>>> import numpy as np
>>> import numpy.linalg as la
>>> np.set_printoptions(precision=2, suppress=True, linewidth=140, floatmode="fixed")
>>> rd = lambda a: np.round(a, 2) + 0
>>> W0 = np.load("dump.npy")
>>> W0
array([[-1, -1, -1, -1],
       [ 0,  2,  2, -1],
       [ 0,  0,  0, -2],
       [ 0,  0,  0,  1]])
>>> W0 @ W0
array([[ 1, -1, -1,  3],
       [ 0,  4,  4, -7],
       [ 0,  0,  0, -2],
       [ 0,  0,  0,  1]])
>>> la.matrix_rank(W0 - W0[0, 0] * np.eye(4))
np.int64(3)
>>> np.prod(np.diag(W0)), rd(la.det(W0))
(np.int64(0), np.float64(0.0))
>>> proj = np.triu(np.array([[2, 2, 0, 1], [2, 0, 1, 2], [0, 0, 1, 2], [0, 1, 0, 0]]), 1) + np.eye(4)
>>> A2 = proj @ W0 @ la.inv(proj)
>>> proj @ W0 - W0 @ proj
array([[ 0.00,  6.00,  5.00,  4.00],
       [ 0.00,  0.00, -2.00, -8.00],
       [ 0.00,  0.00,  0.00,  2.00],
       [ 0.00,  0.00,  0.00,  0.00]])
>>> la.matrix_rank(A2)
np.int64(3)
>>> np.trace(A2), np.trace(W0)
(np.float64(2.0), np.int64(2))
>>> A2
array([[-1.00,  5.00, -2.00, -7.00],
       [ 0.00,  2.00,  0.00, -5.00],
       [ 0.00,  0.00,  0.00,  0.00],
       [ 0.00,  0.00,  0.00,  1.00]])
>>> rd(la.det(A2))
np.float64(0.0)
>>> Uu, sigma, vt = la.svd(W0)
>>> np.argmax(sigma[:-1] / (sigma[1:] + 1e-6)) + 1
np.int64(3)
>>> A2 = Uu[:, :3] @ np.diag(sigma[:3]) @ vt[:3]
>>> rd(A2)
array([[-1.00, -1.00, -1.00, -1.00],
       [ 0.00,  2.00,  2.00, -1.00],
       [ 0.00,  0.00,  0.00, -2.00],
       [ 0.00,  0.00,  0.00,  1.00]])
>>> Uu, sigma, vt = la.svd(W0, full_matrices=False)
>>> np.abs(Uu[:, 0]).round(6).argmax()
np.int64(1)
>>> rd(vt @ vt.T)
array([[1.00, 0.00, 0.00, 0.00],
       [0.00, 1.00, 0.00, 0.00],
       [0.00, 0.00, 1.00, 0.00],
       [0.00, 0.00, 0.00, 1.00]])
>>> rd(np.sqrt((sigma ** 2).sum())), rd(la.norm(W0))
(np.float64(4.24), np.float64(4.24))
>>> rd(Uu.T @ W0 @ vt.T)
array([[3.26, 0.00, 0.00, 0.00],
       [0.00, 2.61, 0.00, 0.00],
       [0.00, 0.00, 0.74, 0.00],
       [0.00, 0.00, 0.00, 0.00]])
>>> rk = la.matrix_rank(W0)
>>> rk
np.int64(3)
>>> null = la.svd(W0)[2][rk:].T
>>> rd(null[:, 0] / null[np.abs(null[:, 0]).round(6).argmax(), 0])
array([ 0.00,  1.00, -1.00,  0.00])
>>> null.shape
(4, 1)
>>> [int(la.matrix_rank(np.delete(W0, i, axis=0))) for i in range(4)]
[2, 2, 3, 3]
>>> np.allclose(W0 @ null, 0)
True
>>> [int(la.matrix_rank(W0[:i])) for i in range(1, len(W0) + 1)]
[1, 2, 3, 3]
>>> [int(la.matrix_rank(W0[:, :j + 1])) for j in range(4)]
[1, 2, 2, 3]
>>> A2 = np.array([[4, 4, 5, 1, 1],
...     [4, 1, -5, -5, -4],
...     [-4, -2, 1, 0, 1],
...     [-5, 2, -5, 1, 3],
...     [-3, 3, 4, -2, 3]])
>>> data = A2 - A2.T
>>> data
array([[ 0,  0,  9,  6,  4],
       [ 0,  0, -3, -7, -7],
       [-9,  3,  0,  5, -3],
       [-6,  7, -5,  0,  5],
       [-4,  7,  3, -5,  0]])
>>> # skew-symmetric
>>> np.unique(data.round(6), axis=0).shape
(5, 5)
>>> rd(data @ la.pinv(data) @ data)
array([[ 0.00,  0.00,  9.00,  6.00,  4.00],
       [ 0.00,  0.00, -3.00, -7.00, -7.00],
       [-9.00,  3.00,  0.00,  5.00, -3.00],
       [-6.00,  7.00, -5.00,  0.00,  5.00],
       [-4.00,  7.00,  3.00, -5.00,  0.00]])
